>>> import numpy as np
>>> import numpy.linalg as la
>>> np.set_printoptions(precision=3, suppress=True, linewidth=120, floatmode="fixed")
>>> W0 = np.load("dump.npy")
>>> W0
array([[-2.978,  6.151, -1.946, -2.243,  2.077, -0.784, -6.071, -2.355,  1.346,  2.131, -3.266,  1.093],
       [ 2.540, -6.073,  3.111,  0.339, -3.828, -1.726,  4.568,  2.451,  0.506,  0.059, -2.364,  0.985],
       [ 6.243,  5.283,  0.550, -2.292, -3.394,  0.469, -2.400, -0.319,  3.265, -0.767,  1.590,  2.092],
       [ 1.408,  5.090, -0.968, -3.405,  3.678,  1.436,  0.305,  3.089,  0.858, -0.409,  1.162, -0.577],
       [ 9.618, -2.175, -0.377, -3.220,  2.246, -3.533,  7.221,  1.309,  1.129, -0.199,  0.780,  1.433],
       [ 8.607,  5.351, -1.588, -1.453,  3.452,  4.846,  9.885,  1.264, -0.226,  0.237,  2.050,  0.524],
       [ 0.571, -5.471, -2.133,  4.034, -3.342, -3.075, -2.007,  0.546, -0.371,  5.513,  3.144, -2.154],
       [-1.018,  5.464,  3.258, -0.073, -7.041,  1.276,  4.247, -1.546, -1.667, -0.880,  6.684, -5.159],
       [-1.670, -1.319,  0.037, -1.236, -5.742, -0.454, -1.561,  1.169,  3.861,  2.024,  5.101,  5.730],
       [ 4.459, -5.727,  2.324,  2.083, -2.546,  0.648,  1.917, -3.930, -0.214, -0.809,  1.181, -4.012],
       [-2.009,  9.608,  0.506,  4.145, -4.856, -1.585,  3.284, -1.733, -0.974, -0.770,  2.614,  4.479],
       [ 3.359,  4.755, -1.248, -2.315, -0.690, -1.135,  5.408,  3.796, -1.585, -3.378,  5.339, -6.716],
       [-1.965,  5.142,  1.627,  3.948,  2.780, -1.693,  6.233,  0.014, -2.257, -1.061,  1.582,  1.245],
       [-5.970, -9.588, -0.495, -0.660, -4.025, -1.686,  3.265, -3.209, -0.544,  1.336,  0.025, -2.595],
       [ 1.002,  0.423, -0.779, -0.891,  3.019, -0.726,  9.493, -0.637,  0.117,  1.718,  3.359, -4.279],
       [-3.661,  4.357, -1.495,  4.229,  2.816, -2.026,  0.074, -0.639, -1.413,  1.412,  1.686,  5.351],
       [ 1.245, -1.671, -1.163, -2.863,  0.726,  2.972, 11.595, -2.372,  1.280,  0.046, -1.514, -5.355],
       [-1.280, -1.554, -0.295,  0.698,  2.238,  0.965,  7.726,  0.363, -2.827, -1.496, -2.313,  0.944],
       [ 3.089, -1.951, -1.254,  3.022,  0.414,  0.815,  6.541,  1.701,  4.341, -1.465,  5.596, -1.182],
       [ 0.545,  2.694,  1.401,  3.786,  3.331, -0.966,  1.016,  1.450,  0.179,  1.164, -1.368,  0.595],
       [ 3.275, -1.704,  3.407,  6.814,  0.154,  0.624,  0.033, -1.963,  0.995,  0.952, -2.975, -0.702],
       [-4.036,  2.627, -2.185,  1.516,  1.085, -1.001, -8.961, -1.115, -0.651, -2.012,  1.180, -3.974],
       [-4.633, -3.671, -1.315, -6.228, -1.413,  1.032, -2.311,  0.889, -1.913, -2.839, -4.453, -0.205],
       [ 6.342,  7.210, -0.329, -4.430, -4.276, -1.182, -6.085, -0.126,  0.536, -0.922, -3.307,  0.581]])
>>> Xc = W0 - W0.mean(axis=0)
>>> vecs = la.svd(Xc)[2][:9]
>>> M2 = Xc - Xc @ vecs.T @ vecs
>>> M2.std(axis=0)
array([0.257, 0.203, 0.842, 0.325, 0.376, 0.634, 0.171, 0.758, 0.834, 0.754, 0.440, 0.329])
>>> np.diag(vecs.T @ vecs)
array([0.949, 0.966, 0.312, 0.887, 0.862, 0.702, 0.971, 0.593, 0.431, 0.595, 0.817, 0.915])
>>> x0 = np.array([0, -2, 1, -1, 1, -2, 0, -2, 2, -1, -1, -2])
>>> W0 @ np.eye(12)[4]
array([ 2.077, -3.828, -3.394,  3.678,  2.246,  3.452, -3.342, -7.041, -5.742, -2.546, -4.856, -0.690,  2.780, -4.025,
        3.019,  2.816,  0.726,  2.238,  0.414,  3.331,  0.154,  1.085, -1.413, -4.276])
>>> x0 @ W0
Traceback (most recent call last):
  File "<python-input-12>", line 1, in <module>
    x0 @ W0
    ~~~^~~~
ValueError: matmul: Input operand 1 has a mismatch in its core dimension 0, with gufunc signature (n?,k),(k,m?)->(n?,m?) (size 24 is different from 12)
>>> np.sign((W0 @ x0).round(6))
array([-1.000,  1.000, -1.000, -1.000,  1.000, -1.000,  1.000, -1.000, -1.000,  1.000, -1.000, -1.000, -1.000,  1.000,
        1.000, -1.000,  1.000, -1.000,  1.000, -1.000,  1.000,  1.000,  1.000, -1.000])
>>> Xc = (W0 - W0.mean(axis=0)) / W0.std(axis=0)
>>> Xc.std(axis=0)
array([1.000, 1.000, 1.000, 1.000, 1.000, 1.000, 1.000, 1.000, 1.000, 1.000, 1.000, 1.000])
>>> beta = la.lstsq(np.delete(Xc, 10, axis=1), Xc[:, 10])[0]
>>> np.abs(beta).argmax()
np.int64(4)
>>> round(float(1 - np.var(Xc[:, 10] - np.delete(Xc, 10, axis=1) @ beta)), 3)
0.601
>>> t3 = W0.reshape(24, 2, -1)
>>> np.einsum("ihd,jhd->hij", t3, t3).shape
(2, 24, 24)
>>> t3.shape
(24, 2, 6)
>>> np.swapaxes(t3, 1, 2)[13]
array([[-5.970,  3.265],
       [-9.588, -3.209],
       [-0.495, -0.544],
       [-0.660,  1.336],
       [-4.025,  0.025],
       [-1.686, -2.595]])
>>> cov = np.cov(W0, rowvar=False)
>>> la.eigvalsh(cov)[::-1]
array([35.561, 27.606, 16.412, 13.524, 12.534,  8.397,  6.805,  3.715,  2.787,  1.521,  1.342,  0.929])
>>> np.median(W0, axis=0)
array([ 0.786,  1.525, -0.436, -0.366,  0.284, -0.755,  2.591, -0.056, -0.048, -0.304,  1.180,  0.160])
>>> np.polyfit(W0[:, 0], W0[:, 4], 1)
array([ 0.078, -0.623])
>>> M2 = np.array([[-0.2, -0.6, -0.2],
...     [0.4, 0.2, 0.6],
...     [-0.4, 0.1, -0.2],
...     [-0.5, 0.2, 0.9]])
>>> basis = np.array([[0.3, -0.5, -0.7, 0.7, -0.2, -0.2, -0.1, 0.8],
...     [0.6, 0.4, 0.1, -0.4, 0.3, -0.8, 0.7, 1.3],
...     [0.2, -0.1, 0.1, -0.7, 0.3, 0.9, 0.4, 1.1]])
>>> F = M2 @ basis
>>> F
array([[-0.460, -0.120,  0.060,  0.240, -0.200,  0.340, -0.480, -1.160],
       [ 0.360, -0.180, -0.200, -0.220,  0.160,  0.300,  0.340,  1.240],
       [-0.100,  0.260,  0.270, -0.180,  0.050, -0.180,  0.030, -0.410],
       [ 0.150,  0.240,  0.460, -1.060,  0.430,  0.750,  0.550,  0.850]])
>>> np.abs(np.diag(la.qr(F)[1])) > 1e-9
array([ True,  True,  True, False])
>>> la.lstsq(F[:-1].T, F[-1])[2]
np.int32(3)
>>> x0 = np.array([5, 4, 3, 1, 0, 4, 3, -5])
>>> F @ (2 * x0)
array([ 6.720, -7.440,  5.180,  4.860])
>>> F @ np.eye(8)[5]
array([ 0.340,  0.300, -0.180,  0.750])
>>> la.norm(F @ x0) <= la.norm(F, 2) * la.norm(x0) + 1e-9
np.True_
>>> np.sign((F @ x0).round(6))
array([ 1.000, -1.000,  1.000,  1.000])
>>> rng = np.random.default_rng(576)
>>> M2 = F + rng.integers(-2, 3, (4, 3)) @ rng.integers(-2, 3, (3, 8))
>>> M2
array([[-0.460,  5.880,  6.060,  4.240,  9.800,  2.340, -0.480,  2.840],
       [-7.640,  1.820,  5.800,  3.780,  2.160, -1.700,  0.340,  1.240],
       [-2.100,  3.260,  2.270, -4.180, -3.950, -1.180,  8.030,  4.590],
       [-0.850,  5.240,  5.460,  0.940,  6.430,  1.750,  2.550,  4.850]])
>>> M2 - F
array([[ 0.000,  6.000,  6.000,  4.000, 10.000,  2.000,  0.000,  4.000],
       [-8.000,  2.000,  6.000,  4.000,  2.000, -2.000,  0.000,  0.000],
       [-2.000,  3.000,  2.000, -4.000, -4.000, -1.000,  8.000,  5.000],
       [-1.000,  5.000,  5.000,  2.000,  6.000,  1.000,  2.000,  4.000]])
>>> la.matrix_rank(M2 - F, tol=1e-8)
np.int64(3)
>>> np.abs(M2 - F).sum(axis=1)
array([32.000, 24.000, 29.000, 26.000])
>>> U, sigma, VT = la.svd(F)
>>> vecs = VT[:(sigma > 1e-8).sum()]
>>> x0 = F[3] + -3 * F[0] + rng.integers(2) * np.eye(8)[1]
>>> x0
array([ 1.530,  0.600,  0.280, -1.780,  1.030, -0.270,  1.990,  4.330])
>>> np.diag(vecs.T @ vecs)
array([0.118, 0.260, 0.273, 0.466, 0.072, 0.846, 0.170, 0.795])
>>> np.round(la.norm(x0 - vecs.T @ vecs @ x0), 3)
np.float64(0.0)
>>> la.matrix_rank(np.vstack([F, x0]))
np.int64(3)
>>> arr = np.load("a.npy")
>>> arr
array([[ 0.707,  0.000,  0.000,  0.707,  0.000,  0.000,  0.000,  0.000,  0.000,  0.000,  0.000,  0.000],
       [ 0.000,  1.000,  0.000,  0.000,  0.000,  0.000,  0.000,  0.000,  0.000,  0.000,  0.000,  0.000],
       [ 0.000,  0.000,  1.000,  0.000,  0.000,  0.000,  0.000,  0.000,  0.000,  0.000,  0.000,  0.000],
       [-0.707,  0.000,  0.000,  0.707,  0.000,  0.000,  0.000,  0.000,  0.000,  0.000,  0.000,  0.000],
       [ 0.000,  0.000,  0.000,  0.000,  1.000,  0.000,  0.000,  0.000,  0.000,  0.000,  0.000,  0.000],
       [ 0.000,  0.000,  0.000,  0.000,  0.000,  1.000,  0.000,  0.000,  0.000,  0.000,  0.000,  0.000],
       [ 0.000,  0.000,  0.000,  0.000,  0.000,  0.000,  1.000,  0.000,  0.000,  0.000,  0.000,  0.000],
       [ 0.000,  0.000,  0.000,  0.000,  0.000,  0.000,  0.000,  1.000,  0.000,  0.000,  0.000,  0.000],
       [ 0.000,  0.000,  0.000,  0.000,  0.000,  0.000,  0.000,  0.000,  1.000,  0.000,  0.000,  0.000],
       [ 0.000,  0.000,  0.000,  0.000,  0.000,  0.000,  0.000,  0.000,  0.000,  1.000,  0.000,  0.000],
       [ 0.000,  0.000,  0.000,  0.000,  0.000,  0.000,  0.000,  0.000,  0.000,  0.000,  1.000,  0.000],
       [ 0.000,  0.000,  0.000,  0.000,  0.000,  0.000,  0.000,  0.000,  0.000,  0.000,  0.000,  1.000]])
>>> O, vecs = la.qr(arr[:, :7])[0], la.qr(arr[:, 7:])[0]
>>> sigma = la.svd(O.T @ vecs, compute_uv=False)
>>> sigma
array([0.000, 0.000, 0.000, 0.000, 0.000])
>>> x0 = np.array([3, 0, 3, 0, 2, 2, 3, 0, 0, 1, 3, 3])
>>> np.abs(la.eigvals(arr))
array([1.000, 1.000, 1.000, 1.000, 1.000, 1.000, 1.000, 1.000, 1.000, 1.000, 1.000, 1.000])
>>> np.sort(np.abs(np.degrees(np.angle(la.eigvals(arr)))))
array([ 0.000,  0.000,  0.000,  0.000,  0.000,  0.000,  0.000,  0.000,  0.000,  0.000, 45.000, 45.000])
>>> round(float(la.det(arr)), 3)
1.0
>>> 12 - la.matrix_rank(arr - np.eye(12), tol=1e-8)
np.int64(10)
>>> E = np.load("out8.npy")
>>> E
array([[ 0,  0,  1, -2, -3,  0,  1,  0,  1, -2, -1,  1,  1],
       [ 0,  0, -3, -1,  1,  0,  1,  1, -1,  1, -3,  4,  0],
       [-1,  3,  0,  2,  1, -1, -2,  0, -2,  3, -1,  1,  0],
       [ 2,  1, -2,  0,  3,  1,  0,  1, -1,  0, -2, -1, -2],
       [ 3, -1, -1, -3,  0, -3,  3,  0, -1,  1, -2,  0,  3],
       [ 0,  0,  1, -1,  3,  0, -2, -4, -1,  4, -2, -2,  4],
       [-1, -1,  2,  0, -3,  2,  0, -1,  0,  3, -2, -1, -2],
       [ 0, -1,  0, -1,  0,  4,  1,  0,  2,  1, -1,  4,  0],
       [-1,  1,  2,  1,  1,  1,  0, -2,  0,  0,  2,  1,  0],
       [ 2, -1, -3,  0, -1, -4, -3, -1,  0,  0,  2,  3, -3],
       [ 1,  3,  1,  2,  2,  2,  2,  1, -2, -2,  0, -2, -3],
       [-1, -4, -1,  1,  0,  2,  1, -4, -1, -3,  2,  0, -1],
       [-1,  0,  0,  2, -3, -4,  2,  0,  0,  3,  3,  1,  0]])
>>> # antisymmetric, zero diagonal
>>> U, sigma, VT = la.svd(E)
>>> vecs = VT[:(sigma > 1e-8).sum()]
>>> x0 = E[7] + 5 * E[1] + rng.integers(2) * np.eye(13)[10]
>>> x0
array([  0.000,  -1.000, -15.000,  -6.000,   5.000,   4.000,   6.000,   5.000,  -3.000,   6.000, -15.000,  24.000,
         0.000])
>>> round(la.norm(x0 - vecs.T @ vecs @ x0), 3)
np.float64(0.465)
>>> np.allclose(vecs.T @ vecs @ x0, x0)
False
>>> np.diag(vecs.T @ vecs)
array([0.987, 0.942, 0.904, 0.693, 0.969, 0.905, 0.998, 0.996, 0.865, 0.970, 0.784, 0.986, 1.000])
>>> la.matrix_rank(np.vstack([E, x0]))
np.int64(13)
